$ python3 -q
>>> import numpy as np
>>> np.set_printoptions(precision=3, suppress=True, linewidth=120, legacy="1.25")
>>> arr = np.loadtxt("out19.csv", delimiter=",")
>>> arr
array([[-2., -4.,  0.,  0.,  0., -2.,  0.,  0.,  0.,  0.],
       [ 0.,  4.,  0.,  0.,  0.,  1.,  0.,  0.,  0.,  0.],
       [ 0.,  0., -1.,  0.,  0.,  0.,  5., -5.,  3.,  0.],
       [ 0.,  0.,  0.,  1.,  2.,  0.,  0.,  0.,  0.,  3.],
       [ 0.,  0.,  0., -1.,  3.,  0.,  0.,  0.,  0.,  3.],
       [ 5., -1.,  0.,  0.,  0.,  4.,  0.,  0.,  0.,  0.],
       [ 0.,  0.,  4.,  0.,  0.,  0.,  5., -3.,  4.,  0.],
       [ 0.,  0.,  0.,  0.,  0.,  0.,  2.,  4., -5.,  0.],
       [ 0.,  0.,  2.,  0.,  0.,  0.,  3., -1.,  0.,  0.],
       [ 0.,  0.,  0.,  4.,  2.,  0.,  0.,  0.,  0., -3.]])
>>> arr.sum(axis=0)
array([ 3., -1.,  5.,  4.,  7.,  3., 15., -5.,  2.,  3.])
>>> np.linalg.svd(arr, compute_uv=False)
array([11.475,  7.23 ,  6.175,  6.009,  5.532,  4.914,  3.836,  1.321,  0.692,  0.35 ])
>>> rng = np.random.default_rng(33530)
>>> Y = arr + rng.integers(-2, 3, (10, 7)) @ rng.integers(-2, 3, (7, 10))
>>> Y
array([[ -1.,  -3.,   5.,   0.,   5.,   4.,  12.,   3.,   4.,  -4.],
       [  0.,   4.,  -7.,   5.,  11.,  -1.,  -4.,  13.,   5.,   5.],
       [  2.,   2.,   3.,   0.,  -8.,   5.,   8.,  -8.,   3.,   0.],
       [  1.,   1.,   1.,  -7.,   3.,   0.,   2.,   1.,   4.,  -1.],
       [  2.,   6.,   6.,  17.,   5.,   6.,   2.,   4.,  -6.,   5.],
       [  5.,  -4.,   2.,  -7., -12.,   3.,  -3., -10.,  -1.,  -2.],
       [  2.,  -6.,  -6.,  -8.,  10., -11.,   0.,  -1.,   3.,  -3.],
       [ -6.,  -1.,  -1.,  -7.,  -6.,  -9., -10.,  -7., -11.,  -1.],
       [  3.,  -2.,   4., -11.,   1.,  -8.,   0.,  -9.,  -5., -12.],
       [  6.,  -8., -14.,   5.,   5.,  -8.,  -9.,   5.,  -1.,   2.]])
>>> np.round(np.linalg.svd(Y - arr, compute_uv=False), 3) + 0
array([39.233, 35.169, 22.86 , 15.158, 10.819,  5.534,  2.219,  0.   ,  0.   ,  0.   ])
>>> (np.linalg.matrix_power((arr != 0) + (arr.T != 0) + np.eye(10), 10) > 0).astype(int)
array([[1, 1, 0, 0, 0, 1, 0, 0, 0, 0],
       [1, 1, 0, 0, 0, 1, 0, 0, 0, 0],
       [0, 0, 1, 0, 0, 0, 1, 1, 1, 0],
       [0, 0, 0, 1, 1, 0, 0, 0, 0, 1],
       [0, 0, 0, 1, 1, 0, 0, 0, 0, 1],
       [1, 1, 0, 0, 0, 1, 0, 0, 0, 0],
       [0, 0, 1, 0, 0, 0, 1, 1, 1, 0],
       [0, 0, 1, 0, 0, 0, 1, 1, 1, 0],
       [0, 0, 1, 0, 0, 0, 1, 1, 1, 0],
       [0, 0, 0, 1, 1, 0, 0, 0, 0, 1]])
>>> np.sort(np.linalg.eigvals(arr).real)
array([-5.22 , -3.27 , -1.726, -0.837,  1.626,  3.419,  3.419,  3.51 ,  4.594,  9.487])
>>> u, r1 = arr[9], arr[1]
>>> u @ u
29.0
>>> u @ r1
0.0
>>> p = (u @ r1) / (u @ u) * u
>>> r1 - p
array([0., 4., 0., 0., 0., 1., 0., 0., 0., 0.])
>>> (r1 - p) @ u
0.0
>>> p
array([ 0.,  0.,  0.,  0.,  0.,  0.,  0.,  0.,  0., -0.])
>>> A = np.load("a.npy")
>>> A
array([[336, 226, 229, 231, 272, 280],
       [226, 377, 263, 367, 288, 291],
       [229, 263, 313, 241, 246, 289],
       [231, 367, 241, 421, 246, 253],
       [272, 288, 246, 246, 374, 275],
       [280, 291, 289, 253, 275, 371]])
>>> vec = np.array([3, 1, 3, 3, 5, 4])
>>> h1 = np.maximum(A @ vec, 0)
>>> np.tanh(A @ vec)
array([1., 1., 1., 1., 1., 1.])
>>> A @ A
array([[422158, 465958, 411562, 450750, 448368, 463150],
       [465958, 564688, 476618, 552926, 512765, 529006],
       [411562, 476618, 421697, 459947, 445795, 466952],
       [450750, 552926, 459947, 547897, 492959, 509152],
       [448368, 512765, 445795, 492959, 493461, 498175],
       [463150, 529006, 466952, 509152, 498175, 523877]])
>>> round(np.abs(np.linalg.eigvals(A)).max(), 3)
1702.92
>>> np.sort(np.abs(np.linalg.eigvals(A)))
array([   9.337,   49.855,   91.491,  116.087,  222.311, 1702.92 ])
>>> vec = np.ones(6)
>>> for _ in range(3):
...     vec = A @ vec
...     vec /= np.linalg.norm(vec)
...     print(round(vec @ A @ vec, 3))
... 
1702.878
1702.919
1702.92
>>> round(float(np.linalg.eigvalsh(A)[-1]), 3)
1702.92
>>> vals, V = np.linalg.eigh(A)
>>> (vals > 1e-8).sum(), (vals < -1e-8).sum()
(6, 0)
>>> V @ np.diag(vals) @ V.T
array([[336., 226., 229., 231., 272., 280.],
       [226., 377., 263., 367., 288., 291.],
       [229., 263., 313., 241., 246., 289.],
       [231., 367., 241., 421., 246., 253.],
       [272., 288., 246., 246., 374., 275.],
       [280., 291., 289., 253., 275., 371.]])
>>> np.linalg.eigvalsh(A + 3 * np.eye(6))
array([  12.337,   52.855,   94.491,  119.087,  225.311, 1705.92 ])
>>> Y = np.array([[2, 1], [1, 2], [0, 2], [1, 0], [2, 0], [0, 0]])
>>> np.linalg.matrix_rank(np.vstack([A, Y.T]))
6
>>> A @ Y
array([[1673, 1246],
       [1772, 1506],
       [1454, 1381],
       [1742, 1447],
       [1826, 1340],
       [1654, 1440]])
>>> np.linalg.matrix_rank(A @ Y)
2
>>> Y.T @ A.T
array([[1673, 1772, 1454, 1742, 1826, 1654],
       [1246, 1506, 1381, 1447, 1340, 1440]])
>>> np.vstack([A, Y.T]).shape
(8, 6)
>>> ang = np.sort(rng.uniform(-2, 2, 11))
>>> E = np.c_[ang, ang ** 2, ang ** 3] @ np.array([[2, 5, 1, 3], [1, 1, 2, 0], [3, 4, 4, 4]])
>>> E
array([[-22.449, -35.762, -24.133, -35.67 ],
       [ -7.973, -14.328,  -7.229, -13.438],
       [ -5.023,  -9.678,  -4.045,  -8.689],
       [ -0.684,  -1.745,  -0.267,  -1.18 ],
       [ -0.301,  -0.777,  -0.123,  -0.487],
       [  3.086,   5.624,   3.26 ,   3.662],
       [  4.525,   7.82 ,   5.086,   5.304],
       [  4.848,   8.301,   5.501,   5.674],
       [ 12.968,  19.903,  16.264,  15.148],
       [ 18.519,  27.593,  23.74 ,  21.747],
       [ 24.84 ,  36.256,  32.29 ,  29.335]])
>>> cen = E - E.mean(axis=0)
>>> V = np.linalg.svd(cen)[2][:3]
>>> Y = cen - cen @ V.T @ V
>>> np.linalg.norm(Y, axis=1).round(6).argmax()
0
>>> np.round(Y.std(axis=0), 3) + 0
array([0., 0., 0., 0.])
>>> (cen @ V.T).std(axis=0)
array([31.851,  1.943,  0.83 ])
>>> U, sigma, vt = np.linalg.svd(E)
>>> np.argmax(sigma[:-1] / (sigma[1:] + 1e-6)) + 1
3
>>> Y = U[:, :3] @ np.diag(sigma[:3]) @ vt[:3]
>>> Y
array([[-22.449, -35.762, -24.133, -35.67 ],
       [ -7.973, -14.328,  -7.229, -13.438],
       [ -5.023,  -9.678,  -4.045,  -8.689],
       [ -0.684,  -1.745,  -0.267,  -1.18 ],
       [ -0.301,  -0.777,  -0.123,  -0.487],
       [  3.086,   5.624,   3.26 ,   3.662],
       [  4.525,   7.82 ,   5.086,   5.304],
       [  4.848,   8.301,   5.501,   5.674],
       [ 12.968,  19.903,  16.264,  15.148],
       [ 18.519,  27.593,  23.74 ,  21.747],
       [ 24.84 ,  36.256,  32.29 ,  29.335]])
>>> np.linalg.matrix_rank(E, rtol=0.05)
2
>>> np.linalg.matrix_rank(Y)
3
>>> r = np.linalg.matrix_rank(E)
>>> r
3
>>> ns = np.linalg.svd(E)[2][r:].T
>>> np.allclose(E @ ns, 0)
True
>>> [int(np.linalg.matrix_rank(np.delete(E, i, axis=0))) for i in range(11)]
[3, 3, 3, 3, 3, 3, 3, 3, 3, 3, 3]
>>> ns @ ns.T
array([[ 0.821, -0.205, -0.308, -0.103],
       [-0.205,  0.051,  0.077,  0.026],
       [-0.308,  0.077,  0.115,  0.038],
       [-0.103,  0.026,  0.038,  0.013]])
>>> np.linalg.matrix_rank(E.T @ E), np.linalg.matrix_rank(E @ E.T)
(3, 3)
>>> np.round(E @ ns, 3) + 0
array([[0.],
       [0.],
       [0.],
       [0.],
       [0.],
       [0.],
       [0.],
       [0.],
       [0.],
       [0.],
       [0.]])
>>> J = np.load("run15.npy")
>>> J
array([[-2.,  2.,  0.,  0.,  0.,  0.,  0.,  0.,  0.,  0.,  0.,  0.],
       [ 2.,  0.,  2.,  0.,  0.,  0.,  0.,  0.,  0.,  0.,  0.,  0.],
       [ 0.,  2., -1.,  2.,  0.,  0.,  0.,  0.,  0.,  0.,  0.,  0.],
       [ 0.,  0.,  2.,  3.,  2.,  0.,  0.,  0.,  0.,  0.,  0.,  0.],
       [ 0.,  0.,  0.,  2.,  1.,  2.,  0.,  0.,  0.,  0.,  0.,  0.],
       [ 0.,  0.,  0.,  0.,  2.,  0.,  2.,  0.,  0.,  0.,  0.,  0.],
       [ 0.,  0.,  0.,  0.,  0.,  2.,  2.,  2.,  0.,  0.,  0.,  0.],
       [ 0.,  0.,  0.,  0.,  0.,  0.,  2.,  1.,  2.,  0.,  0.,  0.],
       [ 0.,  0.,  0.,  0.,  0.,  0.,  0.,  2.,  1.,  2.,  0.,  0.],
       [ 0.,  0.,  0.,  0.,  0.,  0.,  0.,  0.,  2.,  1.,  2.,  0.],
       [ 0.,  0.,  0.,  0.,  0.,  0.,  0.,  0.,  0.,  2.,  2.,  2.],
       [ 0.,  0.,  0.,  0.,  0.,  0.,  0.,  0.,  0.,  0.,  2., -3.]])
>>> vals, V = np.linalg.eigh(J)
>>> np.round(V.T @ J @ V, 3) + 0
array([[-3.905,  0.   ,  0.   ,  0.   ,  0.   ,  0.   ,  0.   ,  0.   ,  0.   ,  0.   ,  0.   ,  0.   ],
       [ 0.   , -3.837,  0.   ,  0.   ,  0.   ,  0.   ,  0.   ,  0.   ,  0.   ,  0.   ,  0.   ,  0.   ],
       [ 0.   ,  0.   , -2.75 ,  0.   ,  0.   ,  0.   ,  0.   ,  0.   ,  0.   ,  0.   ,  0.   ,  0.   ],
       [ 0.   ,  0.   ,  0.   , -2.118,  0.   ,  0.   ,  0.   ,  0.   ,  0.   ,  0.   ,  0.   ,  0.   ],
       [ 0.   ,  0.   ,  0.   ,  0.   , -1.727,  0.   ,  0.   ,  0.   ,  0.   ,  0.   ,  0.   ,  0.   ],
       [ 0.   ,  0.   ,  0.   ,  0.   ,  0.   , -0.262,  0.   ,  0.   ,  0.   ,  0.   ,  0.   ,  0.   ],
       [ 0.   ,  0.   ,  0.   ,  0.   ,  0.   ,  0.   ,  0.993,  0.   ,  0.   ,  0.   ,  0.   ,  0.   ],
       [ 0.   ,  0.   ,  0.   ,  0.   ,  0.   ,  0.   ,  0.   ,  1.994,  0.   ,  0.   ,  0.   ,  0.   ],
       [ 0.   ,  0.   ,  0.   ,  0.   ,  0.   ,  0.   ,  0.   ,  0.   ,  2.568,  0.   ,  0.   ,  0.   ],
       [ 0.   ,  0.   ,  0.   ,  0.   ,  0.   ,  0.   ,  0.   ,  0.   ,  0.   ,  4.068,  0.   ,  0.   ],
       [ 0.   ,  0.   ,  0.   ,  0.   ,  0.   ,  0.   ,  0.   ,  0.   ,  0.   ,  0.   ,  4.787,  0.   ],
       [ 0.   ,  0.   ,  0.   ,  0.   ,  0.   ,  0.   ,  0.   ,  0.   ,  0.   ,  0.   ,  0.   ,  5.188]])
>>> np.linalg.eigvalsh(J @ J)
array([ 0.069,  0.986,  2.982,  3.974,  4.484,  6.597,  7.56 , 14.719, 15.251, 16.547, 22.918, 26.912])
>>> vals
array([-3.905, -3.837, -2.75 , -2.118, -1.727, -0.262,  0.993,  1.994,  2.568,  4.068,  4.787,  5.188])
>>> round(vals.sum(), 3), np.trace(J)
(5.0, 5.0)
>>> np.linalg.eigvalsh(J + 3 * np.eye(12))
array([-0.905, -0.837,  0.25 ,  0.882,  1.273,  2.738,  3.993,  4.994,  5.568,  7.068,  7.787,  8.188])
>>> np.round(V @ np.diag(vals) @ V.T, 3) + 0
array([[-2.,  2.,  0.,  0.,  0.,  0.,  0.,  0.,  0.,  0.,  0.,  0.],
       [ 2.,  0.,  2.,  0.,  0.,  0.,  0.,  0.,  0.,  0.,  0.,  0.],
       [ 0.,  2., -1.,  2.,  0.,  0.,  0.,  0.,  0.,  0.,  0.,  0.],
       [ 0.,  0.,  2.,  3.,  2.,  0.,  0.,  0.,  0.,  0.,  0.,  0.],
       [ 0.,  0.,  0.,  2.,  1.,  2.,  0.,  0.,  0.,  0.,  0.,  0.],
       [ 0.,  0.,  0.,  0.,  2.,  0.,  2.,  0.,  0.,  0.,  0.,  0.],
       [ 0.,  0.,  0.,  0.,  0.,  2.,  2.,  2.,  0.,  0.,  0.,  0.],
       [ 0.,  0.,  0.,  0.,  0.,  0.,  2.,  1.,  2.,  0.,  0.,  0.],
       [ 0.,  0.,  0.,  0.,  0.,  0.,  0.,  2.,  1.,  2.,  0.,  0.],
       [ 0.,  0.,  0.,  0.,  0.,  0.,  0.,  0.,  2.,  1.,  2.,  0.],
       [ 0.,  0.,  0.,  0.,  0.,  0.,  0.,  0.,  0.,  2.,  2.,  2.],
       [ 0.,  0.,  0.,  0.,  0.,  0.,  0.,  0.,  0.,  0.,  2., -3.]])
>>> round(float(np.linalg.eigvalsh(J).min()), 3)
-3.905
>>> np.all(np.linalg.eigvalsh(J) > 0)
False
>>> [round(float(np.linalg.det(J[:i, :i])), 2) + 0 for i in range(1, 13)]
[-2.0, -4.0, 12.0, 52.0, 4.0, -208.0, -432.0, 400.0, 2128.0, 528.0, -7456.0, 20256.0]
>>> vec = np.array([-5, -3, -4, -4, -3, 4, -2, -3, -3, -5, -4, -5])
>>> y = J @ vec
>>> beta, lr = np.zeros(12), 1 / np.linalg.norm(J, 2) ** 2
>>> for i in range(60):
...     beta -= lr * J.T @ (J @ beta - y)
...     if i % 10 == 0: print(i, round(np.linalg.norm(J @ beta - y), 3))
... 
0 17.99
10 2.245
20 0.79
30 0.503
40 0.435
50 0.405
>>> beta
array([-4.847, -2.88 , -4.186, -4.185, -2.493,  3.841, -2.505, -2.257, -2.951, -5.787, -3.567, -4.689])
>>> idx = rng.permutation(12)
>>> idx
array([ 1, 10,  3, 11,  4,  0,  2,  8,  7,  5,  6,  9])
>>> Y = J[idx][:, idx]
>>> np.diag(Y)
array([ 0.,  2.,  3., -3.,  1., -2., -1.,  1.,  1.,  0.,  2.,  1.])
>>> np.round(np.linalg.det(Y), 3), round(float(np.linalg.det(J[idx])), 3)
(20256.0, -20256.0)
>>> np.allclose(Y, J)
False
>>> Y = J + rng.integers(-2, 3, (12, 11)) @ rng.integers(-2, 3, (11, 12))
>>> Y
array([[ -5.,   5.,   0.,  -8.,  11.,  10., -22.,   4.,   2., -16.,  -4.,   1.],
       [ -5.,   6.,   0.,  -5.,  -6.,   1.,  -7.,  -4.,  -1.,  -2.,  -2.,   7.],
       [  2.,   5.,   6.,   4.,   1.,   6.,  -7.,  11.,  -4.,  -6.,  -7.,  -4.],
       [  0.,   5.,  -2.,   5.,  -7.,   7.,   0.,   8.,  -4.,   2.,  -1.,   6.],
       [ 11.,  10.,  -2.,  10.,   8.,  11.,  -9.,   7.,  -8., -12., -19.,  -6.],
       [ -3., -12.,  -1.,  -2.,  -4.,  10.,   2.,  11.,   0.,  -7.,  -2.,   1.],
       [ -7.,  14.,  -7.,  -9.,  -2.,  15., -10.,  10., -11., -10., -10.,  10.],
       [ -1.,   2.,   2.,  -4.,  -7.,  -6.,   2., -19.,   4.,   0., -10.,   0.],
       [ -3.,  -9.,   8.,   6.,  -3.,   6., -11.,  10.,   7.,   1.,   1.,  -3.],
       [-14., -19.,   8., -11.,  -8.,  -4.,   1.,  -4.,  11.,   3.,  12.,   2.],
       [  6.,   1.,   4.,   9.,  -8.,  -5., -13.,   6.,  -4.,  -1.,  -8.,  11.],
       [ -1.,   0.,   8.,  -2.,  -7., -13.,  -4.,  -7.,   0.,   2.,  -3.,  -1.]])
>>> Y - J
array([[ -3.,   3.,   0.,  -8.,  11.,  10., -22.,   4.,   2., -16.,  -4.,   1.],
       [ -7.,   6.,  -2.,  -5.,  -6.,   1.,  -7.,  -4.,  -1.,  -2.,  -2.,   7.],
       [  2.,   3.,   7.,   2.,   1.,   6.,  -7.,  11.,  -4.,  -6.,  -7.,  -4.],
       [  0.,   5.,  -4.,   2.,  -9.,   7.,   0.,   8.,  -4.,   2.,  -1.,   6.],
       [ 11.,  10.,  -2.,   8.,   7.,   9.,  -9.,   7.,  -8., -12., -19.,  -6.],
       [ -3., -12.,  -1.,  -2.,  -6.,  10.,   0.,  11.,   0.,  -7.,  -2.,   1.],
       [ -7.,  14.,  -7.,  -9.,  -2.,  13., -12.,   8., -11., -10., -10.,  10.],
       [ -1.,   2.,   2.,  -4.,  -7.,  -6.,   0., -20.,   2.,   0., -10.,   0.],
       [ -3.,  -9.,   8.,   6.,  -3.,   6., -11.,   8.,   6.,  -1.,   1.,  -3.],
       [-14., -19.,   8., -11.,  -8.,  -4.,   1.,  -4.,   9.,   2.,  10.,   2.],
       [  6.,   1.,   4.,   9.,  -8.,  -5., -13.,   6.,  -4.,  -3., -10.,   9.],
       [ -1.,   0.,   8.,  -2.,  -7., -13.,  -4.,  -7.,   0.,   2.,  -5.,   2.]])
>>> np.abs(Y - J).sum(axis=1)
array([ 84.,  50.,  60.,  48., 108.,  55., 113.,  54.,  65.,  92.,  78.,  51.])
>>> np.linalg.matrix_rank(Y - J, tol=1e-8)
11
